$ python -q
>>> import numpy as np
>>> from numpy import linalg as LA
>>> np.set_printoptions(suppress=True, linewidth=160)
>>> def rnd(a):
...     return np.round(a, 1) + 0
... 
>>> K = np.load("data.npy")
>>> print(K)
[[ 2  0  0  0  0  0  0  0  0  0]
 [ 0 -5  0  0  0  0  0  0  0  0]
 [ 0  0 -7  0  0  0  0  0  0  0]
 [ 0  0  0  0  0  0  0  0  0  0]
 [ 0  0  0  0  0  0  0  0  0  0]
 [ 0  0  0  0  0  4  0  0  0  0]
 [ 0  0  0  0  0  0  1  0  0  0]
 [ 0  0  0  0  0  0  0 -1  0  0]
 [ 0  0  0  0  0  0  0  0  2  0]
 [ 0  0  0  0  0  0  0  0  0 -8]]
>>> Uu, s, Vt = LA.svd(K)
>>> print(np.argmax(s[:-1] / (s[1:] + 1e-6)) + 1)
8
>>> print(s)
[8. 7. 5. 4. 2. 2. 1. 1. 0. 0.]
>>> out = Uu[:, :8] @ np.diag(s[:8]) @ Vt[:8]
>>> print(LA.matrix_rank(out))
8
>>> print(rnd(LA.norm(K, 2) / LA.norm(K)))
0.6
>>> print(LA.cond(K) > 100)
True
>>> print(np.argsort(-LA.norm(K, axis=0).round(6), kind="stable")[:3])
[9 2 1]
>>> print([round(float(x), 1) for x in LA.svd(K, compute_uv=False)[:3]])
[8.0, 7.0, 5.0]
>>> J = np.load("out9.npy")
>>> print(J)
[[6 5 0 7 4 4 4 8]
 [4 7 2 0 6 7 9 3]
 [7 8 4 3 4 1 6 4]
 [7 9 9 0 9 3 0 9]
 [4 7 4 1 9 4 7 1]]
>>> w1 = np.array([[2, 0, 8, 3, 5],
...     [5, 0, 3, 5, 1],
...     [8, 9, 7, 5, 8],
...     [5, 7, 4, 1, 5],
...     [9, 7, 0, 8, 2],
...     [9, 6, 5, 8, 2],
...     [3, 6, 0, 9, 1],
...     [7, 8, 7, 5, 0]])
>>> c = np.array([3, 5, 3, 2, 4])
>>> act = np.maximum(J @ w1 + c, 0)
>>> print((act > 0).mean(axis=0))
[1. 1. 1. 1. 1.]
>>> print(LA.matrix_rank(act))
5
>>> C = np.array([[-3, -2], [2, -2], [-2, 0], [1, -3], [1, 2]])
>>> print((act @ C).round(6).argmax(axis=1))
[0 0 0 0 0]
>>> print(w1 @ C)
[[-14  -3]
 [-15 -23]
 [ -7 -33]
 [ -3 -17]
 [ -3 -52]
 [-15 -50]
 [ 13 -43]
 [-14 -45]]
>>> print(act @ C)
[[ -311 -1206]
 [ -222 -1437]
 [ -259 -1098]
 [ -493 -1562]
 [ -201 -1350]]
>>> ang = np.radians(15)
>>> R = np.eye(8)
>>> R[2, 2] = R[5, 5] = np.cos(ang)
>>> R[2, 5], R[5, 2] = -np.sin(ang), np.sin(ang)
>>> print(rnd(R))
[[ 1.   0.   0.   0.   0.   0.   0.   0. ]
 [ 0.   1.   0.   0.   0.   0.   0.   0. ]
 [ 0.   0.   1.   0.   0.  -0.3  0.   0. ]
 [ 0.   0.   0.   1.   0.   0.   0.   0. ]
 [ 0.   0.   0.   0.   1.   0.   0.   0. ]
 [ 0.   0.   0.3  0.   0.   1.   0.   0. ]
 [ 0.   0.   0.   0.   0.   0.   1.   0. ]
 [ 0.   0.   0.   0.   0.   0.   0.   1. ]]
>>> out = J @ R.T
>>> print(np.allclose(J @ J.T, out @ out.T))
True
>>> print(rnd(LA.svd(J, compute_uv=False)), rnd(LA.svd(out, compute_uv=False)))
[32.6 10.4  9.   4.7  3.1] [32.6 10.4  9.   4.7  3.1]
>>> print(rnd(out))
[[ 6.   5.  -1.   7.   4.   3.9  4.   8. ]
 [ 4.   7.   0.1  0.   6.   7.3  9.   3. ]
 [ 7.   8.   3.6  3.   4.   2.   6.   4. ]
 [ 7.   9.   7.9  0.   9.   5.2  0.   9. ]
 [ 4.   7.   2.8  1.   9.   4.9  7.   1. ]]
>>> A = np.load("a.npy")
>>> print(A)
[[ 1  0  0  0  0  0  0  0  0]
 [ 0  1  0  0  0  0  0  0  0]
 [ 0  0  4  0  0  0  0  0  0]
 [ 0  0  0 -5  0  0  0  0  0]
 [ 0  0  0  0 -3  0  0  0  0]
 [ 0  0  0  0  0 -4  0  0  0]
 [ 0  0  0  0  0  0 -4  0  0]
 [ 0  0  0  0  0  0  0 -2  0]
 [ 0  0  0  0  0  0  0  0 -3]]
>>> Uu, s = LA.svd(A)
Traceback (most recent call last):
  File "<python-input-37>", line 1, in <module>
    Uu, s = LA.svd(A)
    ^^^^^
ValueError: too many values to unpack (expected 2)
>>> Uu, s, Vt = LA.svd(A, full_matrices=False)
>>> print(Uu.T @ A @ Vt.T)
[[5. 0. 0. 0. 0. 0. 0. 0. 0.]
 [0. 4. 0. 0. 0. 0. 0. 0. 0.]
 [0. 0. 4. 0. 0. 0. 0. 0. 0.]
 [0. 0. 0. 4. 0. 0. 0. 0. 0.]
 [0. 0. 0. 0. 3. 0. 0. 0. 0.]
 [0. 0. 0. 0. 0. 3. 0. 0. 0.]
 [0. 0. 0. 0. 0. 0. 2. 0. 0.]
 [0. 0. 0. 0. 0. 0. 0. 1. 0.]
 [0. 0. 0. 0. 0. 0. 0. 0. 1.]]
>>> print(np.allclose(Uu * s @ Vt, A))
True
>>> E = np.array([[6.0, 1.0, 1.0, 1.0, 1.0, 1.0, 1.0, 1.0],
...     [1.0, 6.0, 1.0, 1.0, 1.0, 1.0, 1.0, 1.0],
...     [1.0, 1.0, 6.0, 1.0, 1.0, 1.0, 1.0, 1.0],
...     [1.0, 1.0, 1.0, 6.0, 1.0, 1.0, 1.0, 1.0],
...     [1.0, 1.0, 1.0, 1.0, 6.0, 1.0, 1.0, 1.0],
...     [1.0, 1.0, 1.0, 1.0, 1.0, 6.0, 1.0, 1.0],
...     [1.0, 1.0, 1.0, 1.0, 1.0, 1.0, 6.0, 1.0],
...     [1.0, 1.0, 1.0, 1.0, 1.0, 1.0, 1.0, 6.0]])
>>> Q, vecs = LA.qr(E[:, :3])[0], LA.qr(E[:, 3:])[0]
>>> s = LA.svd(Q.T @ vecs, compute_uv=False)
>>> print(rnd(s))
[0.7 0.  0. ]
>>> print((s > 0.9).sum())
0
>>> arr = np.load("test3.npy")
>>> print(arr)
[[1.1 5.  1.  2.  3.  1.  4.  2.  9. ]
 [6.  0.1 6.  6.  9.  0.  9.  4.  5. ]
 [6.  1.  6.1 7.  7.  7.  9.  7.  7. ]
 [3.  0.  1.  9.1 8.  9.  9.  3.  7. ]
 [9.  0.  4.  5.  3.1 7.  3.  4.  8. ]
 [8.  4.  7.  5.  6.  4.1 3.  2.  0. ]
 [1.  7.  9.  8.  0.  0.  9.1 3.  4. ]
 [6.  0.  5.  6.  2.  7.  4.  9.1 4. ]
 [1.  5.  1.  2.  3.  1.  4.  2.  9.1]]
>>> T = np.stack([arr, -2 * arr, arr[::-1]])
>>> print(LA.matrix_rank(T.reshape(3, -1)))
2
>>> print(T.shape)
(3, 9, 9)
>>> print((T @ arr.T).shape)
(3, 9, 9)
>>> print(rnd(T.sum(axis=0)))
[[-0.1  0.   0.   0.   0.   0.   0.   0.   0.1]
 [ 0.  -0.1 -1.   0.  -7.   7.  -5.   5.1 -1. ]
 [-5.   6.   2.9  1.  -7.  -7.   0.1 -4.  -3. ]
 [ 5.   4.   6.  -4.1 -2.  -4.9 -6.  -1.  -7. ]
 [ 0.   0.   0.   0.   0.   0.   0.   0.   0. ]
 [-5.  -4.  -6.   4.1  2.   4.9  6.   1.   7. ]
 [ 5.  -6.  -2.9 -1.   7.   7.  -0.1  4.   3. ]
 [ 0.   0.1  1.   0.   7.  -7.   5.  -5.1  1. ]
 [ 0.1  0.   0.   0.   0.   0.   0.   0.  -0.1]]
>>> print(LA.matrix_rank(T))
[9 9 9]
>>> F = np.load("mat.npy")
>>> print(F)
[[0 1 0 0 1]
 [1 0 0 1 0]
 [0 0 0 0 1]
 [0 1 0 0 0]
 [1 0 1 0 0]]
>>> ev, vecs = LA.eigh(F)
>>> vec = np.array([1, 0, 0, 2, 0])
>>> print(rnd(vecs * np.abs(ev) @ vecs.T))
[[ 1.2  0.   0.6  0.6  0. ]
 [ 0.   1.4  0.   0.   0.4]
 [ 0.6  0.   0.8 -0.2  0. ]
 [ 0.6  0.  -0.2  0.8  0. ]
 [ 0.   0.4  0.   0.   1.4]]
>>> print(np.abs(F).sum(axis=1).max(), rnd(np.abs(ev).max()))
2 1.7
>>> print((np.sign(vecs[:, -1].round(6)) == np.sign(vecs[0, -1].round(6))).astype(int))
[1 1 1 1 1]
>>> print(rnd(LA.eigvalsh(F[1:, 1:])))
[-1. -1.  1.  1.]
>>> out = F / np.sqrt((F ** 2).mean(axis=1, keepdims=True))
>>> print(rnd(LA.norm(out, axis=1)))
[2.2 2.2 2.2 2.2 2.2]
>>> feats = np.load("arr.npy")
>>> print(feats)
[[ 2  1 -1  0  2 -3 -3  2]
 [-2 -3  3 -2 -2  0  3  2]
 [ 2 -1 -1  3 -2  3  3 -1]
 [-1 -3 -2  2 -2  0  1  2]
 [-1 -3  0  0  2  3  3 -1]
 [ 1  1 -3  0  1  0 -1  3]
 [-3  1  2 -1  2 -1 -1  3]
 [-1  1  3 -3  2 -2  3 -3]
 [-1  3 -3 -3  3  2  3 -1]
 [-1  0  2  2  2  3  0  1]]
>>> out = np.c_[feats[:, :5] @ np.array([[0, -1, -1, -1, 0],
...     [-1, 2, -1, -1, 0],
...     [0, 1, 2, -1, 1],
...     [1, 0, 1, 2, -1],
...     [-2, -2, -1, -2, 1]]), np.array([0, 1, -1, 1, 2, -2, -3, 1, -1, -1])]
>>> print(out)
[[ -5  -5  -7  -6   1   0]
 [  5   3  11   2   3   1]
 [  8  -1   2  10  -6  -1]
 [  9  -3   4  14  -6   1]
 [ -1  -9   2   0   2   2]
 [ -3  -4  -9  -1  -2  -2]
 [ -6   3   3  -6   5  -3]
 [ -8   2   1 -13   8   1]
 [-12  -2 -14 -11   3  -1]
 [ -2  -1   5  -1   2  -1]]
>>> print(rnd(LA.lstsq(feats, out[:, 0])[0]))
[ 0. -1.  0.  1. -2.  0.  0.  0.]
>>> print(rnd(LA.norm(out - feats @ LA.lstsq(feats, out)[0], axis=0)))
[0.  0.  0.  0.  0.  1.4]
>>> vec = np.array([4, 3, 0, 4, 3, 1, 3, 3])
>>> target = feats @ vec
>>> c, lr = np.zeros(8), 1 / LA.norm(feats, 2) ** 2
>>> for i in range(8):
...     c -= lr * feats.T @ (feats @ c - target)
...     if i % 2 == 0: print(i, round(LA.norm(feats @ c - target), 1))
... 
0 21.7
2 14.9
4 12.5
6 10.9
>>> print(rnd(LA.cond(feats)))
5.2
>>> print(rnd(c))
[ 2.2  1.8 -1.   2.5  2.4  2.2  0.6  1.5]
>>> vec = np.array([0, -7, -6, -9, -9, 5, 5, 9])
>>> target = feats @ vec
>>> print(rnd(LA.pinv(feats) @ feats))
[[1. 0. 0. 0. 0. 0. 0. 0.]
 [0. 1. 0. 0. 0. 0. 0. 0.]
 [0. 0. 1. 0. 0. 0. 0. 0.]
 [0. 0. 0. 1. 0. 0. 0. 0.]
 [0. 0. 0. 0. 1. 0. 0. 0.]
 [0. 0. 0. 0. 0. 1. 0. 0.]
 [0. 0. 0. 0. 0. 0. 1. 0.]
 [0. 0. 0. 0. 0. 0. 0. 1.]]
>>> rng = np.random.default_rng(839)
>>> target = target + 0.3 * rng.normal(size=10)
>>> print(rnd(target))
[-30.7  72.1  25.5  55.4  24.3  24.  -11.4 -38.4  12.9 -24. ]
>>> c, *_ = LA.lstsq(feats, target)
>>> print(rnd(c))
[ 0.3 -7.1 -5.9 -9.1 -9.   5.2  4.9  9. ]
>>> print(rnd(LA.norm(target - feats @ c)))
0.3
>>> print(rnd(feats.T @ (target - feats @ c)))
[0. 0. 0. 0. 0. 0. 0. 0.]
>>> Q, vecs = LA.qr(feats[:, :7])[0], LA.qr(feats[:, 7:])[0]
>>> s = LA.svd(Q.T @ vecs, compute_uv=False)
>>> print(rnd(LA.norm(Q @ Q.T - vecs @ vecs.T, 2)))
1.0
>>> print(rnd(s))
[0.7]
>>> print((s > 0.9).sum())
0
>>> Uu, s, Vt = LA.svd(feats, full_matrices=False)
>>> print(rnd(Uu.T @ Uu))
[[1. 0. 0. 0. 0. 0. 0. 0.]
 [0. 1. 0. 0. 0. 0. 0. 0.]
 [0. 0. 1. 0. 0. 0. 0. 0.]
 [0. 0. 0. 1. 0. 0. 0. 0.]
 [0. 0. 0. 0. 1. 0. 0. 0.]
 [0. 0. 0. 0. 0. 1. 0. 0.]
 [0. 0. 0. 0. 0. 0. 1. 0.]
 [0. 0. 0. 0. 0. 0. 0. 1.]]
>>> print(np.allclose(Uu * s @ Vt, feats))
True
>>> print(rnd(s))
[10.   9.4  8.1  6.5  5.3  3.2  2.6  1.9]
>>> mat = np.loadtxt("block12.csv", delimiter=",")
>>> print(mat)
[[-8.  5.  6.  7.]
 [ 5.  0. -1.  3.]
 [ 6. -1.  0. -9.]
 [ 7.  3. -9.  4.]]
>>> print(np.einsum("ii->", mat))
-4.0
>>> print(rnd(LA.det(mat[::-1])))
3000.0
>>> print(rnd(LA.det(2 * mat)), rnd(LA.det(mat)))
48000.0 3000.0
>>> print(rnd(LA.eigvals(mat).sum().real))
-4.0
>>> out = np.array([[1, 1, 2], [0, 0, 0], [1, 1, 2], [1, 1, 2]])
>>> print(np.einsum("ij->j", mat))
[10.  7. -4.  5.]
>>> out @ mat
Traceback (most recent call last):
  File "<python-input-103>", line 1, in <module>
    out @ mat
    ~~~~^~~~~
ValueError: matmul: Input operand 1 has a mismatch in its core dimension 0, with gufunc signature (n?,k),(k,m?)->(n?,m?) (size 4 is different from 3)
>>> print(np.einsum("ik,kj->ji", mat, out))
[[ 5.  7. -3.  2.]
 [ 5.  7. -3.  2.]
 [10. 14. -6.  4.]]
>>> print(np.einsum("ij,ij->i", mat, mat))
[174.  35. 118. 155.]
>>> print(np.einsum("ik,kj->ij", mat, out))
[[ 5.  5. 10.]
 [ 7.  7. 14.]
 [-3. -3. -6.]
 [ 2.  2.  4.]]
